$ ipython --no-banner

In [1]: import numpy as np

In [2]: np.set_printoptions(precision=1, suppress=True, linewidth=120)

In [3]: rnd = lambda a: np.round(a, 1) + 0

In [4]: rng = np.random.default_rng(215)

In [5]: theta = np.sort(rng.uniform(-2, 2, 17))

In [6]: J = np.c_[theta, theta ** 2, theta ** 3] @ np.array([[1, -2, -3], [0, -1, 2], [1, 1, -2]])

In [7]: rnd(J)
Out[7]: 
array([[ -7.8,  -5.7,  24. ],
       [ -6.5,  -4.3,  20.4],
       [ -2.6,  -0.4,   8.8],
       [ -2.3,  -0.3,   8.1],
       [ -1.1,   0.6,   3.9],
       [ -1. ,   0.6,   3.5],
       [ -0.2,   0.3,   0.6],
       [  0.1,  -0.2,  -0.3],
       [  0.4,  -0.7,  -0.8],
       [  0.7,  -1.2,  -1.3],
       [  2.7,  -2.1,  -3.9],
       [  4.2,  -2. ,  -5.9],
       [  4.9,  -1.9,  -6.8],
       [  6.1,  -1.5,  -8.4],
       [  7.7,  -1. , -10.7],
       [  9.2,  -0.4, -12.9],
       [  9.7,  -0.1, -13.6]])

In [8]: hat = J @ np.linalg.solve(J.T @ J, J.T)

In [9]: rnd(hat @ J[:, 1])
Out[9]: array([-5.7, -4.3, -0.4, -0.3,  0.6,  0.6,  0.3, -0.2, -0.7, -1.2, -2.1, -2. , -1.9, -1.5, -1. , -0.4, -0.1])

In [10]: rnd(np.trace(hat))
Out[10]: np.float64(3.0)

In [11]: print(rnd(np.linalg.eigvalsh(hat)))
[0. 0. 0. 0. 0. 0. 0. 0. 0. 0. 0. 0. 0. 0. 1. 1. 1.]

In [12]: other = np.c_[J[:, :1] @ np.array([[-3]]), np.array([-3, -1, 1, 1, 3, -3, -2, 3, 1, -2, 1, 3, -3, 3, 1, 3, -1])]

In [13]: rnd(other)
Out[13]: 
array([[ 23.4,  -3. ],
       [ 19.5,  -1. ],
       [  7.7,   1. ],
       [  7. ,   1. ],
       [  3.2,   3. ],
       [  2.9,  -3. ],
       [  0.6,  -2. ],
       [ -0.3,   3. ],
       [ -1.1,   1. ],
       [ -2. ,  -2. ],
       [ -8.1,   1. ],
       [-12.6,   3. ],
       [-14.7,  -3. ],
       [-18.3,   3. ],
       [-23.2,   1. ],
       [-27.6,   3. ],
       [-29.1,  -1. ]])

In [14]: rnd(np.linalg.lstsq(J, other[:, 0])[0])
Out[14]: array([-3.,  0.,  0.])

In [15]: rnd(np.linalg.norm(other - J @ np.linalg.lstsq(J, other)[0], axis=0))
Out[15]: array([0. , 8.7])

In [16]: print(rnd(np.linalg.norm(np.linalg.qr(J)[0].T @ other, axis=0) ** 2 / ((other ** 2).sum(axis=0) + 1e-12)))
[1.  0.1]

In [17]: Q, vecs = np.linalg.qr(J[:, :2])[0], np.linalg.qr(J[:, 2:])[0]

In [18]: sigma = np.linalg.svd(Q.T @ vecs, compute_uv=False)

In [19]: rnd(np.degrees(np.arccos(sigma.clip(0, 1))))
Out[19]: array([12.5])

In [20]: rnd(sigma)
Out[20]: array([1.])

In [21]: Xc = J - J.mean(axis=0)

In [22]: vecs = np.linalg.svd(Xc)[2][:1]

In [23]: other = Xc - Xc @ vecs.T @ vecs

In [24]: print(rnd(other.std(axis=0)))
[1.  1.4 0.4]

In [25]: print(rnd(np.linalg.norm(other) / np.linalg.norm(Xc)))
0.2

In [26]: M = np.loadtxt("sample17.csv", delimiter=",")

In [27]: M
Out[27]: 
array([[ -8.4,   7.1,   7.4],
       [ -9. ,   6.5,   8.2],
       [-20. ,   3.4, -14. ],
       [ -9.2,   5.9,   8.2],
       [  5.1,  16.9, -20. ],
       [  5.1,  16. , -23. ],
       [  7.6,  15.6, -21.5],
       [ -7.7,   6.5,   8.9],
       [ -8. ,   7. ,   8.2],
       [-21.8,   4.2, -13.5],
       [ -8.4,   5.5,   8.9],
       [-21.9,   4.4, -12.5],
       [ -7.1,   5.6,   8.1],
       [ -6.5,   5. ,   7.6],
       [  7. ,  16.1, -21.3],
       [  7.1,  14.4, -22. ],
       [-23.3,   4.5, -15. ],
       [-10.1,   6.3,   9.5],
       [ -6.5,   6.8,  10.6],
       [  5.9,  16. , -20.1],
       [ -8.6,   3.9,   8.4],
       [-22.3,   3.6, -16.4],
       [  6.2,  16.7, -23. ],
       [ -7.6,   6.9,   8.2],
       [  4.6,  15.2, -21.8],
       [-19.9,   3.4, -13.1],
       [-21. ,   2.5, -13.3],
       [ -7.7,   4.1,   8.7],
       [  2.7,  16. , -22.8],
       [ -8.9,   6.5,   7.5],
       [ -7.4,   5.4,   9. ],
       [ -9.1,   5.6,   6.3],
       [ -9.7,   4.2,   7.4],
       [  6.3,  17.9, -20.6],
       [ -9.3,   5. ,   7.6],
       [ -7.6,   4.8,   9.6],
       [ -9.5,   7.1,   7.8]])

In [28]: G = np.cov(M, rowvar=False)

In [29]: rnd(np.polyfit(M[:, 1], M[:, 0], 1))
Out[29]: array([  1.7, -20.6])

In [30]: rnd(G)
Out[30]: 
array([[ 88.2,  42.2, -42.9],
       [ 42.2,  25.3, -46.3],
       [-42.9, -46.3, 190.7]])

In [31]: rnd(np.corrcoef(M.T))
Out[31]: 
array([[ 1. ,  0.9, -0.3],
       [ 0.9,  1. , -0.7],
       [-0.3, -0.7,  1. ]])

In [32]: print(G.shape)
(3, 3)

In [33]: other = np.array([[3, 2, 1, 2, 5, 3, 3, 1, 5, 1, 2],
    ...:     [0, 5, 3, 0, 3, 2, 5, 1, 0, 4, 5],
    ...:     [0, 4, 1, 0, 4, 5, 5, 1, 1, 2, 0],
    ...:     [4, 3, 0, 5, 0, 2, 0, 1, 4, 4, 1],
    ...:     [1, 2, 5, 4, 2, 4, 0, 0, 1, 2, 1],
    ...:     [3, 4, 2, 2, 1, 2, 1, 2, 3, 5, 5],
    ...:     [1, 4, 0, 3, 2, 1, 5, 2, 0, 3, 0],
    ...:     [0, 2, 5, 2, 2, 5, 4, 5, 1, 0, 0],
    ...:     [3, 5, 4, 2, 4, 4, 2, 2, 5, 2, 0],
    ...:     [5, 1, 3, 5, 2, 0, 0, 0, 0, 1, 0],
    ...:     [3, 4, 0, 0, 0, 3, 2, 1, 2, 3, 1]])

In [34]: K = other + other.T

In [35]: K
Out[35]: 
array([[ 6,  2,  1,  6,  6,  6,  4,  1,  8,  6,  5],
       [ 2, 10,  7,  3,  5,  6,  9,  3,  5,  5,  9],
       [ 1,  7,  2,  0,  9,  7,  5,  6,  5,  5,  0],
       [ 6,  3,  0, 10,  4,  4,  3,  3,  6,  9,  1],
       [ 6,  5,  9,  4,  4,  5,  2,  2,  5,  4,  1],
       [ 6,  6,  7,  4,  5,  4,  2,  7,  7,  5,  8],
       [ 4,  9,  5,  3,  2,  2, 10,  6,  2,  3,  2],
       [ 1,  3,  6,  3,  2,  7,  6, 10,  3,  0,  1],
       [ 8,  5,  5,  6,  5,  7,  2,  3, 10,  2,  2],
       [ 6,  5,  5,  9,  4,  5,  3,  0,  2,  2,  3],
       [ 5,  9,  0,  1,  1,  8,  2,  1,  2,  3,  2]])

In [36]: w, vecs = np.linalg.eigh(K)

In [37]: rnd(np.linalg.eigvalsh(K + 3 * np.eye(11)))
Out[37]: array([-7.4, -5.9, -2.8, -0.3,  5. ,  7.7,  9.1, 12.1, 13.4, 18.8, 53.5])

In [38]: print(rnd(np.linalg.eigvalsh(K @ K)))
[   3.9   10.9   22.1   33.3   36.9   79.2   82.   107.4  108.7  248.5 2547.2]

In [39]: rnd(vecs @ np.diag(w) @ vecs.T)
Out[39]: 
array([[ 6.,  2.,  1.,  6.,  6.,  6.,  4.,  1.,  8.,  6.,  5.],
       [ 2., 10.,  7.,  3.,  5.,  6.,  9.,  3.,  5.,  5.,  9.],
       [ 1.,  7.,  2.,  0.,  9.,  7.,  5.,  6.,  5.,  5.,  0.],
       [ 6.,  3.,  0., 10.,  4.,  4.,  3.,  3.,  6.,  9.,  1.],
       [ 6.,  5.,  9.,  4.,  4.,  5.,  2.,  2.,  5.,  4.,  1.],
       [ 6.,  6.,  7.,  4.,  5.,  4.,  2.,  7.,  7.,  5.,  8.],
       [ 4.,  9.,  5.,  3.,  2.,  2., 10.,  6.,  2.,  3.,  2.],
       [ 1.,  3.,  6.,  3.,  2.,  7.,  6., 10.,  3.,  0.,  1.],
       [ 8.,  5.,  5.,  6.,  5.,  7.,  2.,  3., 10.,  2.,  2.],
       [ 6.,  5.,  5.,  9.,  4.,  5.,  3.,  0.,  2.,  2.,  3.],
       [ 5.,  9.,  0.,  1.,  1.,  8.,  2.,  1.,  2.,  3.,  2.]])

In [40]: rnd(np.abs(vecs[:, -1]))
Out[40]: array([0.3, 0.4, 0.3, 0.3, 0.3, 0.4, 0.3, 0.2, 0.3, 0.3, 0.2])

In [41]: np.abs(vecs[:, -1]).round(6).argmax()
Out[41]: np.int64(1)

In [42]: rnd(np.linalg.svd(K, compute_uv=False))
Out[42]: array([50.5, 15.8, 10.4, 10.4,  9.1,  8.9,  6.1,  5.8,  4.7,  3.3,  2. ])

In [43]: np.unique(w.round(6) + 0, return_counts=True)[1]
Out[43]: array([1, 1, 1, 1, 1, 1, 1, 1, 1, 1, 1])
